>>> import numpy as np
>>> import numpy.linalg as la
>>> np.set_printoptions(suppress=True, linewidth=200)
>>> J = np.load("w.npy")
>>> J
array([[ 1, -1, -1,  1, -1,  1,  1, -1],
       [ 1, -1,  1, -1, -1,  1, -1,  1],
       [ 1,  1,  1,  1, -1, -1, -1, -1]])
>>> M2 = J[0, 0] * J[1:] - np.outer(J[1:, 0], J[0])
>>> M2
array([[ 0,  0,  2, -2,  0,  0, -2,  2],
       [ 0,  2,  2,  0,  0, -2, -2,  0]])
>>> J[:, 0] / J[0, 0]
array([1., 1., 1.])
>>> x0 = np.array([2, -2, 5, 2, 4, -1, 3, -5])
>>> M2 @ x0
array([-10,   2])
>>> M2 @ (2 * x0)
array([-20,   4])
>>> (M2 * x0).sum(axis=1)
array([-10,   2])
>>> m1 = np.load("sample14.npy")
>>> m1.round(2)
array([[-0.73, -0.28,  0.61,  1.74],
       [ 1.45, -0.91, -0.74,  0.72],
       [-0.73,  0.56, -1.73,  0.4 ],
       [ 0.91,  1.67,  0.28,  0.55]])
>>> round(la.det(2 * m1), 2), round(la.det(m1), 2)
(np.float64(-256.0), np.float64(-16.0))
>>> np.round(np.kron(np.eye(2, dtype=int), m1), 2)
array([[-0.73, -0.28,  0.61,  1.74, -0.  , -0.  ,  0.  ,  0.  ],
       [ 1.45, -0.91, -0.74,  0.72,  0.  , -0.  , -0.  ,  0.  ],
       [-0.73,  0.56, -1.73,  0.4 , -0.  ,  0.  , -0.  ,  0.  ],
       [ 0.91,  1.67,  0.28,  0.55,  0.  ,  0.  ,  0.  ,  0.  ],
       [-0.  , -0.  ,  0.  ,  0.  , -0.73, -0.28,  0.61,  1.74],
       [ 0.  , -0.  , -0.  ,  0.  ,  1.45, -0.91, -0.74,  0.72],
       [-0.  ,  0.  , -0.  ,  0.  , -0.73,  0.56, -1.73,  0.4 ],
       [ 0.  ,  0.  ,  0.  ,  0.  ,  0.91,  1.67,  0.28,  0.55]])
>>> round(float(np.einsum("ii->", m1)), 2)
-2.81
>>> np.round(la.eigvals(m1).sum().real, 2)
np.float64(-2.81)
>>> np.round(la.det(m1.T), 2)
np.float64(-16.0)
>>> E = np.array([[1.4, -0.8, -1.9],
...     [-0.7, -0.2, -1.3],
...     [-2.3, -0.7, -0.1],
...     [-0.2, 0.6, 1.1],
...     [0.3, -0.4, -0.4],
...     [-0.5, 0.9, 2.1],
...     [0.6, 0.2, 0.8],
...     [0.3, 1.0, 0.2],
...     [0.6, -0.8, 0.0],
...     [1.4, -1.7, 1.9],
...     [-0.4, -2.2, 1.6],
...     [0.2, -1.6, -0.6]])
>>> rng = np.random.default_rng(7092)
>>> E[:, 2] = -3 * E[:, 1] + 0.1 * rng.normal(size=12)
>>> E.round(2)
array([[ 1.4 , -0.8 ,  2.19],
       [-0.7 , -0.2 ,  0.63],
       [-2.3 , -0.7 ,  2.15],
       [-0.2 ,  0.6 , -1.83],
       [ 0.3 , -0.4 ,  1.27],
       [-0.5 ,  0.9 , -2.76],
       [ 0.6 ,  0.2 , -0.67],
       [ 0.3 ,  1.  , -3.02],
       [ 0.6 , -0.8 ,  2.58],
       [ 1.4 , -1.7 ,  5.05],
       [-0.4 , -2.2 ,  6.61],
       [ 0.2 , -1.6 ,  4.72]])
>>> Xs = (E - E.mean(axis=0)) / E.std(axis=0)
>>> np.argwhere(np.abs(Xs) > 2)
array([[2, 0]])
>>> np.round(Xs.std(axis=0), 2)
array([1., 1., 1.])
>>> beta = la.lstsq(np.delete(Xs, 1, axis=1), Xs[:, 1])[0]
>>> round(1 - np.var(Xs[:, 1] - np.delete(Xs, 1, axis=1) @ beta), 2)
np.float64(1.0)
>>> beta.round(2)
array([-0.01, -1.  ])
>>> np.abs(beta).argmax()
np.int64(1)
>>> Z = E[[1, 6]].astype(float)
>>> for _ in range(3):
...     z = la.norm(E[:, None] - Z, axis=-1).argmin(axis=1)
...     Z = np.array([E[z == j].mean(axis=0) for j in range(2)])
... 
>>> z
array([0, 0, 0, 1, 0, 1, 1, 1, 0, 0, 0, 0])
>>> np.bincount(z)
array([8, 4])
>>> hat = np.triu(np.array([[-3, -3, 1, 0], [3, 1, 0, -3], [2, -1, -3, 0], [3, -2, 2, -1]]), 1) + np.eye(4)
>>> M2 = hat @ m1 @ la.inv(hat)
>>> np.round(hat @ m1 - m1 @ hat, 2)
array([[-5.09,  1.09,  1.21, -2.62],
       [-2.73, -0.64, -2.3 , -4.38],
       [ 0.  , -2.18,  0.73,  1.67],
       [ 0.  ,  2.73, -0.91,  5.01]])
>>> np.round(la.det(M2), 2)
np.float64(-16.0)
>>> la.matrix_rank(M2)
np.int64(4)
>>> round(la.norm(E[8] - E[1]), 2)
np.float64(2.41)
>>> np.round(la.norm(E[8], 1), 2), np.round(la.norm(E[8], np.inf), 2)
(np.float64(3.98), np.float64(2.58))
>>> round(la.norm(E, 2), 2)
np.float64(12.03)
>>> la.norm(E, axis=1).argmax()
np.int64(10)
>>> left, s, VT = la.svd(E)
>>> np.argmax(s[:-1] / (s[1:] + 1e-6)) + 1
np.int64(2)
>>> M2 = left[:, :2] @ np.diag(s[:2]) @ VT[:2]
>>> round(np.abs(E - M2).max(), 2)
np.float64(0.06)
>>> np.round(la.norm(E - M2) / la.norm(E), 2)
np.float64(0.01)
>>> M = np.array([[2, 3, 1, 1, -2],
...     [3, 2, 3, 1, 1],
...     [1, 3, 2, 3, 1],
...     [1, 1, 3, 2, 3],
...     [-2, 1, 1, 3, 2]])
>>> M
array([[ 2,  3,  1,  1, -2],
       [ 3,  2,  3,  1,  1],
       [ 1,  3,  2,  3,  1],
       [ 1,  1,  3,  2,  3],
       [-2,  1,  1,  3,  2]])
>>> [round(float(la.det(M[:i, :i])), 2) + 0 for i in range(1, 6)]
[2.0, -5.0, -12.0, 5.0, 0.0]
>>> np.all(la.eigvalsh(M) > 0)
np.False_
>>> np.unique(M.round(6), axis=0).shape
(5, 5)
>>> np.round(M @ la.pinv(M) @ M, 2)
array([[ 2.,  3.,  1.,  1., -2.],
       [ 3.,  2.,  3.,  1.,  1.],
       [ 1.,  3.,  2.,  3.,  1.],
       [ 1.,  1.,  3.,  2.,  3.],
       [-2.,  1.,  1.,  3.,  2.]])
>>> np.allclose(M[:-1].T @ la.lstsq(M[:-1].T, M[-1])[0], M[-1])
True
>>> la.lstsq(M[:-1].T, M[-1])[2]
np.int32(4)
>>> rank = la.matrix_rank(M)
>>> rank
np.int64(4)
>>> null = la.svd(M)[2][rank:].T
>>> [int(la.matrix_rank(np.delete(M, i, axis=0))) for i in range(5)]
[4, 4, 3, 4, 4]
>>> [int(la.matrix_rank(M[:i])) for i in range(1, len(M) + 1)]
[1, 2, 3, 4, 4]
>>> [int(la.matrix_rank(M[:, :j + 1])) for j in range(5)]
[1, 2, 3, 4, 4]
>>> np.round(null @ null.T, 2) + 0
array([[ 0.1, -0.2,  0. ,  0.2, -0.1],
       [-0.2,  0.4,  0. , -0.4,  0.2],
       [ 0. ,  0. ,  0. ,  0. ,  0. ],
       [ 0.2, -0.4,  0. ,  0.4, -0.2],
       [-0.1,  0.2,  0. , -0.2,  0.1]])
>>> theta = np.deg2rad(30)
>>> arr = np.eye(5)
>>> arr[np.ix_([2, 0], [2, 0])] = [[np.cos(theta), -np.sin(theta)], [np.sin(theta), np.cos(theta)]]
>>> arr.round(2)
array([[ 0.87,  0.  ,  0.5 ,  0.  ,  0.  ],
       [ 0.  ,  1.  ,  0.  ,  0.  ,  0.  ],
       [-0.5 ,  0.  ,  0.87,  0.  ,  0.  ],
       [ 0.  ,  0.  ,  0.  ,  1.  ,  0.  ],
       [ 0.  ,  0.  ,  0.  ,  0.  ,  1.  ]])
>>> x0 = np.array([0, 0, 2, 2, 2])
>>> target = arr @ x0
>>> target.round(2)
array([1.  , 0.  , 1.73, 2.  , 2.  ])
>>> np.round(la.solve(arr, target + arr[:, 4]), 2)
array([0., 0., 2., 2., 3.])
>>> r0 = np.array([1, 3, 3])
>>> np.cross(arr[3, :3], arr[1, :3])
array([0., 0., 0.])
>>> np.polyval(r0, arr[3])
array([3., 3., 3., 7., 3.])
>>> np.convolve(arr[3], r0)
array([0., 0., 0., 1., 3., 3., 0.])
>>> D = la.norm(E[:, None] - E[None], axis=-1)
>>> np.unravel_index(D.round(6).argmax(), D.shape)
(np.int64(7), np.int64(10))
>>> D.mean(axis=1).argmax()
np.int64(10)
>>> D[:5, :5].round(2)
array([[0.  , 2.68, 3.7 , 4.55, 1.49],
       [2.68, 0.  , 2.26, 2.64, 1.2 ],
       [3.7 , 2.26, 0.  , 4.69, 2.76],
       [4.55, 2.64, 4.69, 0.  , 3.3 ],
       [1.49, 1.2 , 2.76, 3.3 , 0.  ]])
>>> feats = np.load("case1.npy")
>>> feats
array([[-6,  0,  0,  0],
       [-7,  3,  0,  0],
       [ 3,  6,  0,  0],
       [ 9,  9, -6,  9]])
>>> left, s, VT = la.svd(feats)
>>> np.argmax(s[:-1] / (s[1:] + 1e-6)) + 1
np.int64(3)
>>> M2 = left[:, :3] @ np.diag(s[:3]) @ VT[:3]
>>> np.round(np.abs(feats - M2).max(), 2)
np.float64(0.0)
>>> la.matrix_rank(feats, rtol=0.05)
np.int64(3)
>>> round(float(la.norm(feats - M2) / la.norm(feats)), 2)
0.0
>>> np.round(la.norm(feats - M2, 2), 2), round(float(s[3]), 2)
(np.float64(0.0), 0.0)
>>> M2 = feats[0, 0] * feats[1:] - np.outer(feats[1:, 0], feats[0])
>>> M2
array([[  0, -18,   0,   0],
       [  0, -36,   0,   0],
       [  0, -54,  36, -54]])
>>> np.round(feats[:, 0] / feats[0, 0], 2)
array([ 1.  ,  1.17, -0.5 , -1.5 ])
>>> np.flatnonzero(~M2.round(6).any(axis=1))
array([], dtype=int64)
>>> W0 = np.loadtxt("mat.csv", delimiter=",")
>>> W0.round(2)
array([[-0.21, -0.64,  0.74,  0.01],
       [ 0.14, -0.17, -0.13,  0.97],
       [-0.92, -0.11, -0.36,  0.07],
       [-0.28,  0.74,  0.55,  0.25]])
>>> np.round(W0 @ W0.T, 2) + 0
array([[1., 0., 0., 0.],
       [0., 1., 0., 0.],
       [0., 0., 1., 0.],
       [0., 0., 0., 1.]])
>>> np.round(W0.T @ W0, 2) + 0
array([[1., 0., 0., 0.],
       [0., 1., 0., 0.],
       [0., 0., 1., 0.],
       [0., 0., 0., 1.]])
>>> round(float(W0[:, 2] @ W0[:, 1]), 2)
0.0
>>> q, _ = la.qr(np.array([[-0.8, 0.7, -0.8, 2.0],
...     [-1.0, -0.6, 0.4, 1.0],
...     [1.3, -0.4, 0.5, -0.7],
...     [-0.7, -0.1, -0.8, -0.1]]))
>>> w = np.array([-3, -2, 4, -3])
>>> mat = q @ np.diag(w) @ q.T
>>> mat.round(2)
array([[-2.61, -0.49, -0.12,  0.02],
       [-0.49, -1.83, -0.39, -1.83],
       [-0.12, -0.39, -2.43,  1.76],
       [ 0.02, -1.83,  1.76,  2.87]])
>>> M2 = np.array([[0, -2], [1, -3]])
>>> Z = np.kron(M2, mat)
>>> la.matrix_rank(Z)
np.int64(8)
>>> w, vecs = la.eig(mat)
>>> np.round(np.sort(la.eigvals(mat.T)), 2)
array([-3., -3., -2.,  4.])
>>> np.round(mat @ vecs[:, 0] - w[0] * vecs[:, 0], 2) + 0
array([0., 0., 0., 0.])
>>> np.round(np.sort(la.eigvals(mat @ mat)), 2)
array([ 4.,  9.,  9., 16.])
>>> round(float(np.prod(w)), 2)
-72.0
>>> w.round(2)
array([-3., -2.,  4., -3.])
>>> x0 = np.array([-2, 0, -2, -3, -3, 2, -1, -3])
>>> la.norm(J @ x0) <= la.norm(J, 2) * la.norm(x0) + 1e-9
np.True_
>>> (J @ x0).argmax()
np.int64(0)
>>> J * x0
array([[-2,  0,  2, -3,  3,  2, -1,  3],
       [-2,  0, -2,  3,  3,  2,  1, -3],
       [-2,  0, -2, -3,  3, -2,  1,  3]])
>>> np.einsum("ij,j->i", J, x0)
array([ 4,  2, -2])
>>> np.sign((J @ x0).round(6))
array([ 1,  1, -1])
